In [1]: import numpy as np

In [2]: import numpy.linalg as la

In [3]: np.set_printoptions(suppress=True, linewidth=100)

In [4]: def rnd(a):
   ...:     return np.round(a, 2) + 0
   ...: 

In [5]: r0 = np.array([2, 7, -7, 8, -1])

In [6]: mat = np.array([np.roll(r0, i) for i in range(5)])

In [7]: print(mat)
[[ 2  7 -7  8 -1]
 [-1  2  7 -7  8]
 [ 8 -1  2  7 -7]
 [-7  8 -1  2  7]
 [ 7 -7  8 -1  2]]

In [8]: Y = mat[0, 0] * mat[1:] - np.outer(mat[1:, 0], mat[0])

In [9]: Y
Out[9]: 
array([[  0,  11,   7,  -6,  15],
       [  0, -58,  60, -50,  -6],
       [  0,  65, -51,  60,   7],
       [  0, -63,  65, -58,  11]])

In [10]: np.flatnonzero(~Y.round(6).any(axis=1))
Out[10]: array([], dtype=int64)

In [11]: F = np.array([[-2, -2, 2], [0, -2, 2], [0, 2, -1], [-2, 0, -1], [2, -1, 2]])

In [12]: F
Out[12]: 
array([[-2, -2,  2],
       [ 0, -2,  2],
       [ 0,  2, -1],
       [-2,  0, -1],
       [ 2, -1,  2]])

In [13]: r0, v = F[3], F[0]

In [14]: r0 @ v
Out[14]: np.int64(2)

In [15]: pr = (r0 @ v) / (r0 @ r0) * r0

In [16]: np.outer(r0, v)
Out[16]: 
array([[ 4,  4, -4],
       [ 0,  0,  0],
       [ 2,  2, -2]])

In [17]: (v - pr) @ r0
Out[17]: np.float64(0.0)

In [18]: proj = F @ la.solve(F.T @ F, F.T)

In [19]: print(rnd(proj @ F[:, 0]))
[-2.  0.  0. -2.  2.]

In [20]: rnd(np.diag(proj))
Out[20]: array([0.86, 0.32, 0.86, 0.41, 0.56])

In [21]: rnd(proj)
Out[21]: 
array([[ 0.86,  0.29,  0.14,  0.14,  0.  ],
       [ 0.29,  0.32, -0.29, -0.06,  0.22],
       [ 0.14, -0.29,  0.86, -0.14,  0.  ],
       [ 0.14, -0.06, -0.14,  0.41, -0.44],
       [ 0.  ,  0.22,  0.  , -0.44,  0.56]])

In [22]: rnd(la.eigvalsh(proj))
Out[22]: array([0., 0., 1., 1., 1.])

In [23]: np.allclose(proj @ proj, proj)
Out[23]: True

In [24]: vec = np.array([0, 0, 0])

In [25]: rhs = F @ vec

In [26]: rhs
Out[26]: array([0, 0, 0, 0, 0])

In [27]: rnd(la.solve(F.T @ F, F.T @ rhs))
Out[27]: array([0., 0., 0.])

In [28]: rng = np.random.default_rng(51068)

In [29]: rhs = rhs + 0.3 * rng.normal(size=5)

In [30]: rnd(rhs)
Out[30]: array([-0.01, -0.5 , -0.01,  0.33, -0.16])

In [31]: c, *_ = la.lstsq(F, rhs)

In [32]: rnd(F.T @ (rhs - F @ c))
Out[32]: array([0., 0., 0.])

In [33]: rnd(c)
Out[33]: array([-0.06, -0.02, -0.13])

In [34]: c.round()
Out[34]: array([-0., -0., -0.])

In [35]: labels = rng.permutation(3)

In [36]: Y = F[:, labels] * rng.choice([-1, 1], 3)

In [37]: Y
Out[37]: 
array([[ 2,  2, -2],
       [ 2,  2,  0],
       [-2, -1,  0],
       [ 0, -1, -2],
       [ 1,  2,  2]])

In [38]: Uu, _, vt = la.svd(F.T @ Y)

In [39]: labels
Out[39]: array([1, 2, 0])

In [40]: Q, Rm = la.qr(Y)

In [41]: rnd(np.trace(Q @ Q.T))
Out[41]: np.float64(3.0)

In [42]: rnd(np.abs(np.diag(Rm)))
Out[42]: array([3.61, 1.71, 2.58])

In [43]: rnd(Q)
Out[43]: 
array([[-0.55, -0.09, -0.74],
       [-0.55, -0.09,  0.04],
       [ 0.55, -0.49, -0.55],
       [ 0.  ,  0.58, -0.27],
       [-0.28, -0.63,  0.29]])

In [44]: basis = np.array([[3, 0, 1, 1], [1, 3, 0, 2], [3, 1, 1, 3]])

In [45]: X = rng.normal(size=(15, 3)) @ basis + np.array([3, 1, 6, 2])

In [46]: rnd(X)
Out[46]: 
array([[-5.51, -1.45,  3.32, -3.64],
       [ 0.48, -5.02,  5.79, -2.74],
       [ 4.8 , -1.72,  6.85,  0.42],
       [ 8.34,  3.99,  7.59,  7.31],
       [14.34,  3.03,  9.76,  9.56],
       [ 5.77, -2.46,  7.31,  1.03],
       [ 1.74,  2.45,  5.45,  2.81],
       [ 8.25, -3.07,  8.23,  1.86],
       [ 4.29,  3.89,  6.12,  4.12],
       [-1.13, -0.62,  4.73, -1.22],
       [ 0.25,  1.08,  5.15,  2.11],
       [ 0.82, -2.19,  5.63, -0.48],
       [10.48,  3.41,  8.47,  9.07],
       [ 8.56,  4.42,  7.75,  9.34],
       [ 0.81, -0.58,  5.28, -1.7 ]])

In [47]: r0 = np.array([5, -1])

In [48]: print(rnd(np.polyval(r0, X[10])))
[ 0.25  4.38 24.75  9.57]

In [49]: rnd(np.convolve(X[10], r0))
Out[49]: array([ 1.25,  5.13, 24.68,  5.42, -2.11])
